$ python3 -q
>>> import numpy as np
>>> from numpy import linalg as LA
>>> np.set_printoptions(precision=2, suppress=True, linewidth=100)
>>> def rnd(a):
...     return np.round(a, 2) + 0
... 
>>> K = np.load("a.npy")
>>> K
array([[ -4.92,  -2.91,  -3.93,  -3.8 ,  -0.03,   2.05,  -4.8 ,  -3.  ,   0.04,  -9.9 ,   1.98],
       [ -2.  ,  -4.1 ,  -2.04,  -2.04,  -6.14,  -5.04,  -1.85,  -1.01,  -0.01,  -4.02,  -2.01],
       [ -2.07,   2.12,  -6.02,  -4.04,   0.09,   5.12,  -0.07,   1.05,   3.96,  -5.86,   5.95],
       [  3.92,   3.09,   6.15,   6.96,   3.12,   0.97,   4.99,   0.98,   2.11,   7.09,   0.12],
       [ -1.06,  -2.04,  -4.08,  -3.06,  -7.16,  -3.98,   0.12,   0.94,   2.15,  -2.98,  -0.06],
       [  6.98,  11.94,   6.06,   9.07,  12.91,  13.19,  10.2 ,   3.88,   5.99,  10.87,   8.05],
       [  3.01,  -1.04,   5.93,   3.77,   0.06,  -5.09,   1.02,   0.05,  -3.95,   8.11,  -6.02],
       [ -1.  ,   0.24,   2.06,   0.95,   4.98,   3.03,  -1.92,  -1.93,  -1.93,  -0.96,   0.06],
       [ -5.03,  -7.85,   2.03,  -1.09,  -0.87,  -5.06,  -8.17,  -5.91,  -5.83,  -7.1 ,  -6.04],
       [ -6.19,  -4.06,  -6.05,  -5.92,  -2.07,   0.91,  -5.98,  -2.93,  -0.11, -11.99,   2.2 ],
       [  2.02,   5.96,   6.18,   7.96,  12.07,  11.04,   4.18,  -1.05,   4.17,   2.05,   6.  ]])
>>> U, s, VT = LA.svd(K)
>>> np.argmax(s[:-1] / (s[1:] + 1e-6)) + 1
np.int64(4)
>>> B = U[:, :4] @ np.diag(s[:4]) @ VT[:4]
>>> rnd(LA.norm(K - B) / LA.norm(K))
np.float64(0.01)
>>> t = np.radians(30)
>>> R = np.eye(11)
>>> R[7, 7] = R[4, 4] = np.cos(t)
>>> R[7, 4], R[4, 7] = -np.sin(t), np.sin(t)
>>> rnd(R)
array([[ 1.  ,  0.  ,  0.  ,  0.  ,  0.  ,  0.  ,  0.  ,  0.  ,  0.  ,  0.  ,  0.  ],
       [ 0.  ,  1.  ,  0.  ,  0.  ,  0.  ,  0.  ,  0.  ,  0.  ,  0.  ,  0.  ,  0.  ],
       [ 0.  ,  0.  ,  1.  ,  0.  ,  0.  ,  0.  ,  0.  ,  0.  ,  0.  ,  0.  ,  0.  ],
       [ 0.  ,  0.  ,  0.  ,  1.  ,  0.  ,  0.  ,  0.  ,  0.  ,  0.  ,  0.  ,  0.  ],
       [ 0.  ,  0.  ,  0.  ,  0.  ,  0.87,  0.  ,  0.  ,  0.5 ,  0.  ,  0.  ,  0.  ],
       [ 0.  ,  0.  ,  0.  ,  0.  ,  0.  ,  1.  ,  0.  ,  0.  ,  0.  ,  0.  ,  0.  ],
       [ 0.  ,  0.  ,  0.  ,  0.  ,  0.  ,  0.  ,  1.  ,  0.  ,  0.  ,  0.  ,  0.  ],
       [ 0.  ,  0.  ,  0.  ,  0.  , -0.5 ,  0.  ,  0.  ,  0.87,  0.  ,  0.  ,  0.  ],
       [ 0.  ,  0.  ,  0.  ,  0.  ,  0.  ,  0.  ,  0.  ,  0.  ,  1.  ,  0.  ,  0.  ],
       [ 0.  ,  0.  ,  0.  ,  0.  ,  0.  ,  0.  ,  0.  ,  0.  ,  0.  ,  1.  ,  0.  ],
       [ 0.  ,  0.  ,  0.  ,  0.  ,  0.  ,  0.  ,  0.  ,  0.  ,  0.  ,  0.  ,  1.  ]])
>>> B = K @ R.T
>>> rnd(np.abs(B - K).max(axis=0))
array([0.  , 0.  , 0.  , 0.  , 2.84, 0.  , 0.  , 6.97, 0.  , 0.  , 0.  ])
>>> np.allclose(LA.norm(K, axis=1), LA.norm(B, axis=1))
True
>>> rnd(np.abs(LA.eigvals(K)).max())
np.float64(15.78)
>>> rnd(LA.det(K))
np.float64(0.04)
>>> E = np.load("test18.npy")
>>> E
array([[1, 0, 1, 0, 0, 0, 1, 0, 0, 1, 0, 0, 0, 0, 1],
       [0, 1, 0, 0, 1, 0, 0, 0, 0, 0, 0, 1, 1, 2, 0],
       [2, 0, 0, 0, 0, 0, 2, 0, 1, 2, 2, 0, 0, 0, 1],
       [0, 0, 0, 1, 2, 2, 0, 0, 0, 0, 0, 0, 1, 2, 0],
       [0, 1, 0, 0, 2, 1, 0, 0, 0, 0, 0, 1, 1, 2, 0],
       [0, 1, 0, 1, 2, 0, 0, 0, 0, 0, 0, 1, 0, 0, 0],
       [1, 0, 2, 0, 0, 0, 2, 2, 2, 0, 1, 0, 0, 0, 0],
       [1, 0, 0, 0, 0, 0, 0, 1, 1, 0, 1, 0, 0, 0, 2],
       [0, 0, 2, 0, 0, 0, 2, 0, 0, 1, 1, 0, 0, 0, 0],
       [2, 0, 0, 0, 0, 0, 2, 1, 1, 0, 1, 0, 0, 0, 0],
       [0, 0, 0, 0, 0, 0, 1, 1, 0, 1, 0, 0, 0, 0, 2],
       [0, 2, 0, 2, 0, 2, 0, 0, 0, 0, 0, 2, 0, 2, 0],
       [0, 1, 0, 1, 1, 0, 0, 0, 0, 0, 0, 1, 1, 0, 0],
       [0, 1, 0, 0, 0, 1, 0, 0, 0, 0, 0, 1, 1, 0, 0],
       [0, 0, 1, 0, 0, 0, 2, 2, 1, 2, 1, 0, 0, 0, 0]])
>>> rnd(np.trace(LA.pinv(E) @ E))
np.float64(14.0)
>>> np.abs(np.diag(LA.qr(E)[1])) > 1e-9
array([ True,  True,  True,  True,  True,  True,  True,  True,  True,  True,  True, False,  True,
        True,  True])
>>> U, s, VT = LA.svd(E, full_matrices=False)
>>> U.shape, s.shape, VT.shape
((15, 15), (15,), (15, 15))
>>> rnd(np.abs(VT[0]))
array([0.33, 0.  , 0.28, 0.  , 0.  , 0.  , 0.58, 0.33, 0.31, 0.33, 0.35, 0.  , 0.  , 0.  , 0.2 ])
>>> (s > 1e-8).sum()
np.int64(14)
>>> np.allclose(U * s @ VT, E)
True
